In [1]: import numpy as np

In [2]: from numpy import linalg as LA

In [3]: np.set_printoptions(precision=3, suppress=True, linewidth=120)

In [4]: K = np.loadtxt("w.csv", delimiter=",")

In [5]: print(K)
[[-0.38  -0.912  0.898  0.93 ]
 [ 0.336 -0.664 -0.38  -0.197]
 [ 0.97  -1.    -0.782  0.811]
 [ 0.963 -0.997 -0.982 -0.77 ]
 [-0.617  0.997  0.09  -0.598]
 [-0.953  0.989  0.94  -0.06 ]
 [-0.721  0.985  0.647  0.07 ]
 [-0.95   0.974  0.953  0.139]
 [-0.757  0.641  0.894  0.686]
 [ 0.371 -0.925  0.446  0.894]
 [ 0.99  -0.927 -0.999 -0.956]
 [-0.917  0.996  0.8   -0.523]
 [-0.188  0.997 -0.585 -0.766]
 [ 0.264  0.537 -0.493 -0.327]
 [ 0.993 -0.998 -0.997 -0.675]
 [ 0.07   0.966 -0.711 -0.818]
 [-0.845  0.978  0.664 -0.565]
 [ 0.757 -0.967 -0.558  0.438]
 [ 0.969 -1.    -0.903  0.245]
 [ 0.929 -0.991 -0.905  0.06 ]
 [ 0.716 -0.994  0.09   0.907]
 [-0.129 -0.508  0.363  0.327]
 [-1.     1.     1.     0.978]
 [ 0.874 -0.939 -0.874 -0.09 ]
 [ 0.139 -0.47   0.11   0.388]
 [ 0.789  0.188 -0.917 -0.611]
 [ 0.149 -0.686  0.06   0.254]
 [ 0.843 -0.664 -0.915 -0.508]
 [-0.975  0.995  0.978  0.327]
 [ 0.735 -0.485 -0.939 -0.9  ]
 [-0.291  0.989 -0.731 -0.957]
 [ 0.716 -0.291 -0.851 -0.523]]

In [6]: other = np.c_[K[:, :3] @ np.array([[9, -4, -8], [-7, 6, 7], [-8, 3, 6]]), np.array([2, 0, 2, 3, 2, 5, 5, 2, 1, 0, 3, 0, 4, 2, 2, 2, 2, 4, 1, 0, 2, 3, 2, 0, 2, 1, 2, 4, 4, 1, 4, 5])]

In [7]: print(other)
[[ -4.22   -1.258   2.044   2.   ]
 [ 10.712  -6.468  -9.616   0.   ]
 [ 21.986 -12.226 -19.452   2.   ]
 [ 23.502 -12.78  -20.575   3.   ]
 [-13.252   8.72   12.455   2.   ]
 [-23.02   12.566  20.187   5.   ]
 [-18.56   10.735  16.545   5.   ]
 [-22.992  12.503  20.136   2.   ]
 [-18.452   9.556  15.907   1.   ]
 [  6.246  -5.696  -6.767   0.   ]
 [ 23.391 -12.519 -20.403   3.   ]
 [-21.625  12.044  19.108   0.   ]
 [ -3.991   4.979   4.973   4.   ]
 [  2.561   0.687  -1.311   2.   ]
 [ 23.899 -12.951 -20.912   2.   ]
 [ -0.444   3.383   1.936   2.   ]
 [-19.763  11.24   17.59    2.   ]
 [ 18.046 -10.504 -16.173   4.   ]
 [ 22.945 -12.585 -20.17    1.   ]
 [ 22.538 -12.377 -19.799   0.   ]
 [ 12.682  -8.558 -12.146   2.   ]
 [ -0.509  -1.443  -0.346   3.   ]
 [-24.     13.     21.      2.   ]
 [ 21.431 -11.752 -18.809   0.   ]
 [  3.661  -3.046  -3.742   2.   ]
 [ 13.121  -4.779 -10.498   1.   ]
 [  5.663  -4.532  -5.634   2.   ]
 [ 19.555 -10.101 -16.882   4.   ]
 [-23.564  12.804  20.633   4.   ]
 [ 17.522  -8.667 -14.909   1.   ]
 [ -3.694   4.905   4.865   4.   ]
 [ 15.289  -7.163 -12.871   5.   ]]

In [8]: print(np.round(LA.norm(other - K @ LA.lstsq(K, other)[0], axis=0), 3) + 0)
[ 0.     0.     0.    14.904]

In [9]: print(LA.matrix_rank(other))
4

In [10]: d = LA.norm(K[:, None] - K[None], axis=-1)

In [11]: print((d + 1e9 * np.eye(32)).round(6).argmin(axis=1))
[ 9 26 17 14 16  7  7 28 22 20  3 16 30 15  3 12 11 18 19 23  9 24  8 19 26 31 24 31  7 31 12 27]

In [12]: print(d[:5, :5])
[[0.    1.865 2.16  2.87  2.586]
 [1.865 0.    1.301 1.093 2.012]
 [2.16  1.301 0.    1.594 3.042]
 [2.87  1.093 1.594 0.    2.766]
 [2.586 2.012 3.042 2.766 0.   ]]

In [13]: print(d.shape)
(32, 32)

In [14]: print(d.mean(axis=1).argmax())
22

In [15]: basis = K[[22, 21]].astype(float)

In [16]: for _ in range(7):
    ...:     z = LA.norm(K[:, None] - basis, axis=-1).argmin(axis=1)
    ...:     basis = np.array([K[z == j].mean(axis=0) for j in range(2)])
    ...: 

In [17]: print(z)
[1 1 1 1 0 0 0 0 0 1 1 0 0 1 1 0 0 1 1 1 1 1 0 1 1 1 1 1 0 1 0 1]

In [18]: print(basis)
[[-0.679  0.959  0.412 -0.174]
 [ 0.6   -0.685 -0.476 -0.015]]

In [19]: print(np.abs(basis[1] - basis[0]).argmax())
1

In [20]: print(basis[1] - basis[0])
[ 1.278 -1.644 -0.888  0.159]

In [21]: P = K @ LA.solve(K.T @ K, K.T)

In [22]: print(P @ K[:, 1])
[-0.912 -0.664 -1.    -0.997  0.997  0.989  0.985  0.974  0.641 -0.925 -0.927  0.996  0.997  0.537 -0.998  0.966  0.978
 -0.967 -1.    -0.991 -0.994 -0.508  1.    -0.939 -0.47   0.188 -0.686 -0.664  0.995 -0.485  0.989 -0.291]

In [23]: print(round(float(np.trace(P)), 3))
4.0

In [24]: feats = np.loadtxt("block10.csv", delimiter=",")

In [25]: print(feats)
[[0. 1. 2. 2. 2.]
 [1. 0. 0. 0. 0.]
 [2. 0. 0. 0. 0.]
 [2. 0. 0. 0. 0.]
 [2. 0. 0. 0. 0.]]

In [26]: rng = np.random.default_rng(92776)

In [27]: z = rng.permutation(5)

In [28]: print(z)
[2 1 3 0 4]

In [29]: other = feats[z][:, z]

In [30]: print(other)
[[0. 0. 0. 2. 0.]
 [0. 0. 0. 1. 0.]
 [0. 0. 0. 2. 0.]
 [2. 1. 2. 0. 2.]
 [0. 0. 0. 2. 0.]]

In [31]: print(np.allclose(other, feats))
False

In [32]: print(round(LA.det(other), 3), round(LA.det(feats[z]), 3))
0.0 0.0

In [33]: print(np.diag(other))
[0. 0. 0. 0. 0.]

In [34]: print(other @ LA.pinv(other) @ other)
[[0. 0. 0. 2. 0.]
 [0. 0. 0. 1. 0.]
 [0. 0. 0. 2. 0.]
 [2. 1. 2. 0. 2.]
 [0. 0. 0. 2. 0.]]

In [35]: print(np.round(np.trace(LA.pinv(other) @ other), 3))
2.0

In [36]: print(LA.matrix_power(feats, 2))
[[13.  0.  0.  0.  0.]
 [ 0.  1.  2.  2.  2.]
 [ 0.  2.  4.  4.  4.]
 [ 0.  2.  4.  4.  4.]
 [ 0.  2.  4.  4.  4.]]

In [37]: print(np.allclose(feats @ feats.T, feats.T @ feats))
True

In [38]: feats.inv()
---------------------------------------------------------------------------
AttributeError                            Traceback (most recent call last)
Cell In[38], line 1
----> 1 feats.inv()

AttributeError: 'numpy.ndarray' object has no attribute 'inv'

In [39]: E = np.loadtxt("mat.csv", delimiter=",")

In [40]: print(E)
[[ 0.358 -0.182  0.345  0.151 -0.918  0.306]
 [-0.182  0.838  0.214  0.347  0.19  -0.016]
 [ 0.345  0.214  0.667 -0.149 -0.1   -0.179]
 [ 0.151  0.347 -0.149 -2.335  0.138  1.413]
 [-0.918  0.19  -0.1    0.138 -2.7    0.289]
 [ 0.306 -0.016 -0.179  1.413  0.289  0.172]]

In [41]: print(np.argsort(-LA.norm(E, axis=0).round(6), kind="stable")[:3])
[4 3 5]

In [42]: print(round(LA.norm(E, 2) / LA.norm(E), 3))
0.655

In [43]: print(LA.cond(E) > 100)
True

In [44]: print(LA.matrix_rank(E, rtol=0.1))
5

In [45]: print([round(float(x), 3) for x in LA.svd(E, compute_uv=False)[:3]])
[3.0, 3.0, 1.0]
